In [1]: import numpy as np

In [2]: np.set_printoptions(precision=2, suppress=True, linewidth=140, legacy="1.25")

In [3]: A = np.load("block9.npy")

In [4]: print(A)
[[ 4 -2  1]
 [-4 -3  0]
 [-8 -9  1]
 [ 6 -8 -4]
 [-9 -4  7]
 [-7  5 -3]
 [-9 -2  7]
 [ 0  9 -3]
 [ 1 -7 -4]]

In [5]: out = A / np.linalg.norm(A, axis=1, keepdims=True)

In [6]: C2 = out @ out.T

In [7]: print(np.round(np.degrees(np.arccos(np.clip(C2[6, 5], -1, 1))), 2))
72.34

In [8]: print((C2 - 2 * np.eye(9)).round(6).argmax(axis=1))
[3 2 1 8 6 7 4 5 3]

In [9]: q, r_ = np.linalg.qr(A)

In [10]: print(r_)
[[-18.55  -2.16   7.39]
 [  0.    18.12  -1.05]
 [  0.     0.     9.71]]

In [11]: P = A @ np.linalg.solve(A.T @ A, A.T)

In [12]: print(np.trace(P))
3.0

In [13]: print(np.linalg.matrix_rank(np.eye(9) - P))
6

In [14]: print(np.round(np.linalg.eigvalsh(P), 2) + 0)
[0. 0. 0. 0. 0. 0. 1. 1. 1.]

In [15]: print(np.allclose(P @ P, P))
True

In [16]: J = np.loadtxt("data.csv", delimiter=",")

In [17]: print(J)
[[ 1. -1. -1.  1.  1. -1. -1.  1.]
 [ 1.  1.  1.  1. -1. -1. -1. -1.]
 [ 1.  1. -1. -1. -1. -1.  1.  1.]]

In [18]: out = np.c_[A[:, :2] @ np.array([[-3, 1], [0, 2]]), np.array([0, 0, 0, 1, 2, 1, 2, 2, 0])]

In [19]: print(out)
[[-12   0   0]
 [ 12 -10   0]
 [ 24 -26   0]
 [-18 -10   1]
 [ 27 -17   2]
 [ 21   3   1]
 [ 27 -13   2]
 [  0  18   2]
 [ -3 -13   0]]

In [20]: print(np.linalg.matrix_rank(out))
3

In [21]: print(np.round(np.linalg.norm(out - A @ np.linalg.lstsq(A, out)[0], axis=0), 2) + 0)
[0.   0.   3.14]

In [22]: print(np.linalg.norm(np.linalg.qr(A)[0].T @ out, axis=0) ** 2 / ((out ** 2).sum(axis=0) + 1e-12))
[1.  1.  0.3]

In [23]: print(np.linalg.matrix_rank(np.c_[A, out]))
4

In [24]: out = np.array([[2, 1, 3],
    ...:     [3, 1, 3],
    ...:     [2, 3, 2],
    ...:     [3, 0, 0],
    ...:     [1, 0, 3],
    ...:     [2, 0, 3],
    ...:     [2, 0, 0],
    ...:     [2, 2, 0]])

In [25]: print(np.einsum("ij->j", J))
[ 3.  1. -1.  1. -1. -3. -1.  1.]

In [26]: print(out.T @ J.T)
[[-1.  3.  1.]
 [-1.  3.  1.]
 [-2.  2. -2.]]

In [27]: print(np.vstack([J, out.T]).shape)
(6, 8)

In [28]: print(J @ out)
[[-1. -1. -2.]
 [ 3.  3.  2.]
 [ 1.  1. -2.]]

In [29]: print(np.linalg.matrix_rank(np.vstack([J, out.T])))
6

In [30]: print(np.einsum("ik,kj->ij", J, out))
[[-1. -1. -2.]
 [ 3.  3.  2.]
 [ 1.  1. -2.]]
